$ python3 -q
>>> import numpy as np
>>> np.set_printoptions(precision=4, suppress=True, linewidth=160)
>>> def rnd(a):
...     return np.round(a, 4) + 0
... 
>>> F = np.loadtxt("w.csv", delimiter=",")
>>> F
array([[ 0., -3., -7., -2.],
       [ 0.,  0., -8., -8.],
       [ 0.,  0.,  0., -9.],
       [ 0.,  0.,  0.,  0.]])
>>> # triangular, det is the product of the diagonal
>>> rnd(np.linalg.det(F))
np.float64(0.0)
>>> np.allclose(F @ F.T, F.T @ F)
False
>>> (F + F.T) / 2
array([[ 0. , -1.5, -3.5, -1. ],
       [-1.5,  0. , -4. , -4. ],
       [-3.5, -4. ,  0. , -4.5],
       [-1. , -4. , -4.5,  0. ]])
>>> rnd(np.sort(np.abs(np.linalg.eigvals(F))))
array([0., 0., 0., 0.])
>>> print(F @ F)
[[ 0.  0. 24. 87.]
 [ 0.  0.  0. 72.]
 [ 0.  0.  0.  0.]
 [ 0.  0.  0.  0.]]
>>> np.trace(F)
np.float64(0.0)
>>> M = np.load("a.npy")
>>> M
array([[ 195,  -16,  -17,  -52, -102],
       [ -16,   23,   14,  -20,  -31],
       [ -17,   14,  130,  -33,  -37],
       [ -52,  -20,  -33,   65,   64],
       [-102,  -31,  -37,   64,  186]])
>>> # equal to its transpose
>>> rng = np.random.default_rng(849)
>>> labels = rng.permutation(5)
>>> labels
array([1, 0, 3, 4, 2])
>>> A2 = M[labels][:, labels]
>>> np.trace(A2)
np.int64(599)
>>> def softmax(z):
...     e = np.exp(z - z.max(axis=-1, keepdims=True))
...     return e / e.sum(axis=-1, keepdims=True)
... 
>>> rnd(softmax(M).sum(axis=1))
array([1., 1., 1., 1., 1.])
>>> rnd(softmax(M[4]))
array([0., 0., 0., 0., 1.])
>>> scores = M @ M.T / np.sqrt(5)
>>> softmax(scores)[4] @ M
array([-102.,  -31.,  -37.,   64.,  186.])
>>> softmax(scores)
array([[1., 0., 0., 0., 0.],
       [0., 0., 1., 0., 0.],
       [0., 0., 1., 0., 0.],
       [0., 0., 0., 0., 1.],
       [0., 0., 0., 0., 1.]])
